$ python -q
>>> import numpy as np
>>> np.set_printoptions(suppress=True, linewidth=100)
>>> W0 = np.array([[7, 6], [5, 2]])
>>> W0[0] = W0[1]
>>> print(W0)
[[5 2]
 [5 2]]
>>> # row 1 repeats row 0
>>> U, sigma, VT = np.linalg.svd(W0)
>>> evecs = VT[:(sigma > 1e-8).sum()]
>>> rng = np.random.default_rng(833)
>>> x0 = W0[1] + 5 * W0[0] + rng.integers(2) * np.eye(2)[0]
>>> print(x0)
[30. 12.]
>>> print(np.allclose(evecs.T @ evecs @ x0, x0))
True
>>> print(np.round(np.linalg.norm(x0 - evecs.T @ evecs @ x0), 2))
0.0
>>> print(np.linalg.matrix_rank(np.vstack([W0, x0])))
1
>>> print(np.argsort(-np.linalg.norm(W0, axis=0).round(6), kind="stable")[:3])
[0 1]
>>> print(np.linalg.cond(W0) > 100)
True
>>> U, sigma, VT = np.linalg.svd(W0)
>>> print(sigma.round(2) + 0)
[7.62 0.  ]
>>> Y = U[:, :1] @ np.diag(sigma[:1]) @ VT[:1]
>>> print(Y.round(2))
[[5. 2.]
 [5. 2.]]
>>> print(np.linalg.matrix_rank(W0, rtol=0.05))
1
>>> print(round(float(np.linalg.norm(W0 - Y, 2)), 2), round(float(sigma[1]), 2))
0.0 0.0
>>> print(np.linalg.matrix_rank(Y))
1
>>> print(round(float(np.abs(W0 - Y).max()), 2))
0.0
>>> P = np.triu(np.array([[2, 0], [1, 1]]), 1) + np.eye(2)
>>> Y = P @ W0 @ np.linalg.inv(P)
>>> print(P @ W0 - W0 @ P)
[[0. 0.]
 [0. 0.]]
>>> print(np.poly(Y))
[ 1. -7.  0.]
>>> print(Y)
[[5. 2.]
 [5. 2.]]
>>> print(np.linalg.matrix_rank(Y))
1
>>> print(np.trace(Y), np.trace(W0))
7.0 7
>>> print(round(float(np.linalg.det(Y)), 2))
0.0
>>> G = W0.T @ W0
>>> print(G)
[[50 20]
 [20  8]]
>>> print(np.round(np.linalg.svd(W0, compute_uv=False) ** 2, 2) + 0)
[58.  0.]
>>> print(np.allclose(G, G.T))
True
>>> arr = np.load("data.npy")
>>> print(arr)
[[1. 3. 5.]
 [1. 2. 4.]
 [0. 0. 2.]]
>>> x0 = np.array([-4, -2, 2])
>>> y = arr @ x0
>>> print(y)
[0. 0. 4.]
>>> print(np.round(np.linalg.solve(arr, y), 2))
[-4. -2.  2.]
>>> print(np.round(np.linalg.solve(arr, 4 * y), 2))
[-16.  -8.   8.]
>>> print(np.round(np.linalg.solve(arr, y + arr[:, 2]), 2))
[-4. -2.  3.]
>>> u, r1 = arr[2], arr[0]
>>> print(u @ r1)
10.0
>>> p = (u @ r1) / (u @ u) * u
>>> print(np.outer(u, r1))
[[ 0.  0.  0.]
 [ 0.  0.  0.]
 [ 2.  6. 10.]]
>>> print(p)
[0. 0. 5.]
>>> X = np.load("layer4.npy")
>>> print(X.round(2))
[[-0.53  0.16 -0.84]
 [-0.42 -0.9   0.1 ]
 [-0.74  0.4   0.54]]
>>> lab = rng.permutation(3)
>>> print(lab)
[1 2 0]
>>> Y = X[lab][:, lab]
>>> print(np.round(np.diag(Y), 2))
[-0.9   0.54 -0.53]
>>> print(round(float(np.linalg.det(Y)), 2), np.round(np.linalg.det(X[lab]), 2))
1.0 1.0
>>> print(np.round(np.sort(np.abs(np.linalg.eigvals(Y))), 2))
[1. 1. 1.]
>>> Y = np.array([[2, 2], [1, 1]])
>>> F = np.tile(Y, (2, 2))
>>> print(F)
[[2 2 2 2]
 [1 1 1 1]
 [2 2 2 2]
 [1 1 1 1]]
>>> # row 2 repeats row 0
>>> print(np.linalg.matrix_rank(F, rtol=0.1))
1
>>> U, sigma, VT = np.linalg.svd(F)
>>> print(sigma.round(2) + 0)
[6.32 0.   0.   0.  ]
>>> Y = U[:, :1] @ np.diag(sigma[:1]) @ VT[:1]
>>> print(np.linalg.matrix_rank(F, rtol=0.05))
1
>>> print(np.linalg.matrix_rank(Y))
1
>>> print(Y.round(2))
[[2. 2. 2. 2.]
 [1. 1. 1. 1.]
 [2. 2. 2. 2.]
 [1. 1. 1. 1.]]
>>> A = np.load("block2.npy")
>>> print(A)
[[-5. -2.  0.]
 [-2.  4. -2.]
 [ 0. -2.  2.]]
>>> O, evecs = np.linalg.qr(A[:, :2])[0], np.linalg.qr(A[:, 2:])[0]
>>> sigma = np.linalg.svd(O.T @ evecs, compute_uv=False)
>>> print(np.round(np.linalg.norm(O @ O.T - evecs @ evecs.T, 2), 2))
1.0
>>> print(np.round(np.degrees(np.arccos(sigma.clip(0, 1))), 2))
[22.11]
>>> print(sigma.round(2))
[0.93]
>>> J = np.array([[4.0, 1.0, 0.0, 0.0],
...     [0.0, 4.0, 1.0, 0.0],
...     [0.0, 0.0, 4.0, 1.0],
...     [0.0, 0.0, 0.0, 4.0]])
>>> print(J)
[[4. 1. 0. 0.]
 [0. 4. 1. 0.]
 [0. 0. 4. 1.]
 [0. 0. 0. 4.]]
>>> Y = J[0, 0] * J[1:] - np.outer(J[1:, 0], J[0])
>>> print(Y)
[[ 0. 16.  4.  0.]
 [ 0.  0. 16.  4.]
 [ 0.  0.  0. 16.]]
>>> print(np.flatnonzero(~Y.round(6).any(axis=1)))
[]
>>> print(J[:, 0] / J[0, 0])
[1. 0. 0. 0.]
